% ipython --no-banner

In [1]: import numpy as np

In [2]: np.set_printoptions(suppress=True, linewidth=140)

In [3]: arr = np.load("run7.npy")

In [4]: print(arr)
[[-2  3  0  0  1  0 -2]
 [-2 -2  3  0  0  1  0]
 [ 0 -2 -2  3  0  0  1]
 [ 1  0 -2 -2  3  0  0]
 [ 0  1  0 -2 -2  3  0]
 [ 0  0  1  0 -2 -2  3]
 [ 3  0  0  1  0 -2 -2]]

In [5]: print(np.allclose(arr[:-1].T @ np.linalg.lstsq(arr[:-1].T, arr[-1])[0], arr[-1]))
True

In [6]: print(np.linalg.lstsq(arr[:-1].T, arr[-1])[2])
6

In [7]: print(np.round(arr @ np.linalg.pinv(arr) @ arr, 3) + 0)
[[-2.  3.  0.  0.  1.  0. -2.]
 [-2. -2.  3.  0.  0.  1.  0.]
 [ 0. -2. -2.  3.  0.  0.  1.]
 [ 1.  0. -2. -2.  3.  0.  0.]
 [ 0.  1.  0. -2. -2.  3.  0.]
 [ 0.  0.  1.  0. -2. -2.  3.]
 [ 3.  0.  0.  1.  0. -2. -2.]]

In [8]: mat = np.vander(np.arange(3) - 2, 4, increasing=True)

In [9]: print(mat)
[[ 1 -2  4 -8]
 [ 1 -1  1 -1]
 [ 1  0  0  0]]

In [10]: out = np.array([[1, -2], [-2, -1]])

In [11]: Z = np.kron(out, mat)

In [12]: print(round(float(np.linalg.norm(Z, 2)), 3), np.round(np.linalg.norm(out, 2) * np.linalg.norm(mat, 2), 3))
20.941 20.941

In [13]: print(np.linalg.matrix_rank(Z))
6

In [14]: print(Z)
[[ 1 -2  4 -8 -2  4 -8 16]
 [ 1 -1  1 -1 -2  2 -2  2]
 [ 1  0  0  0 -2  0  0  0]
 [-2  4 -8 16 -1  2 -4  8]
 [-2  2 -2  2 -1  1 -1  1]
 [-2  0  0  0 -1  0  0  0]]

In [15]: J = np.loadtxt("case7.csv", delimiter=",")

In [16]: print(J.round(3))
[[ 1.635 -0.477  0.053  0.111  0.662  0.176  0.143 -0.089 -0.482  0.196]
 [-0.477  2.372 -0.52   0.222  0.051 -0.132  0.219 -0.129 -0.013  0.627]
 [ 0.053 -0.52   1.287 -0.098 -0.033 -0.076 -0.128  0.085  0.273 -0.367]
 [ 0.111  0.222 -0.098  0.902  0.079 -0.077 -0.082 -0.064 -0.114 -0.221]
 [ 0.662  0.051 -0.033  0.079  2.091 -0.164  0.077 -0.188 -0.293 -0.082]
 [ 0.176 -0.132 -0.076 -0.077 -0.164  1.191 -0.025 -0.02  -0.359 -0.008]
 [ 0.143  0.219 -0.128 -0.082  0.077 -0.025  0.944 -0.073 -0.204 -0.148]
 [-0.089 -0.129  0.085 -0.064 -0.188 -0.02  -0.073  1.05   0.138 -0.154]
 [-0.482 -0.013  0.273 -0.114 -0.293 -0.359 -0.204  0.138  1.839 -0.499]
 [ 0.196  0.627 -0.367 -0.221 -0.082 -0.008 -0.148 -0.154 -0.499  0.69 ]]

In [17]: print(np.abs(np.diag(np.linalg.qr(J)[1])) > 1e-9)
[ True  True  True  True  True  True  True  True  True False]

In [18]: evals, vecs = np.linalg.eigh(J)

In [19]: vec = np.array([-1, -1, 1, 3, 2, 0, 0, -1, -1, 2])

In [20]: print(round(vec @ J @ vec / (vec @ vec), 3), round(float(evals[0]), 3), round(evals[-1], 3))
0.838 -0.0 3.0

In [21]: print(np.round(vec @ J @ vec, 3))
18.441

In [22]: data = np.load("block17.npy")

In [23]: print(data)
[[0. 1. 1.]
 [1. 0. 1.]
 [1. 1. 0.]]

In [24]: evals, vecs = np.linalg.eigh(data)

In [25]: print(np.round(vecs.T @ vecs, 3) + 0)
[[1. 0. 0.]
 [0. 1. 0.]
 [0. 0. 1.]]

In [26]: print(np.abs(vecs[:, -1]).round(6).argmax())
0

In [27]: print(np.round(np.linalg.svd(data, compute_uv=False), 3))
[2. 1. 1.]

In [28]: print(np.round(np.linalg.eigvalsh(data @ data), 3))
[1. 1. 4.]

In [29]: print(np.unique(evals.round(6) + 0, return_counts=True)[1])
[2 1]

In [30]: print(np.round(vecs.T @ data @ vecs, 3) + 0)
[[-1.  0.  0.]
 [ 0. -1.  0.]
 [ 0.  0.  2.]]

In [31]: print(evals.round(3))
[-1. -1.  2.]

In [32]: evals, vecs = np.linalg.eig(data)

In [33]: print(np.round(data @ vecs[:, 0] - evals[0] * vecs[:, 0], 3) + 0)
[0. 0. 0.]

In [34]: print(evals.round(3))
[-1.  2. -1.]

In [35]: print(np.round(np.sort(np.linalg.eigvals(np.linalg.inv(data))), 3))
[-1.  -1.   0.5]

In [36]: feats = np.load("out13.npy")

In [37]: print(feats)
[[ 0.5   -0.4    0.7   -1.2   -0.5   -0.4   -1.1  ]
 [-0.7    0.6   -0.8   -1.    -1.3    1.4   -0.6  ]
 [ 0.491 -0.391  0.707 -1.185 -0.521 -0.388 -1.102]
 [ 1.6   -0.1    1.1    1.2   -1.4    1.4   -0.2  ]
 [ 1.7   -0.6    0.9   -0.1   -1.     1.3   -0.1  ]
 [-1.3    1.7   -0.3    1.8   -0.4   -0.3   -0.5  ]
 [ 0.3    0.2   -0.1    0.8    0.3   -2.    -0.2  ]]

In [38]: vec = np.array([-1, 1, 1, 1, 0, -1, 2])

In [39]: target = feats @ vec

In [40]: c, lr = np.zeros(7), 1 / np.linalg.norm(feats, 2) ** 2

In [41]: for i in range(3):
    ...:     c -= lr * feats.T @ (feats @ c - target)
    ...:     if i % 1 == 0: print(i, round(np.linalg.norm(feats @ c - target), 3))
    ...: 
0 2.053
1 1.144
2 0.718

In [42]: print(np.round(np.linalg.cond(feats), 3))
739.983
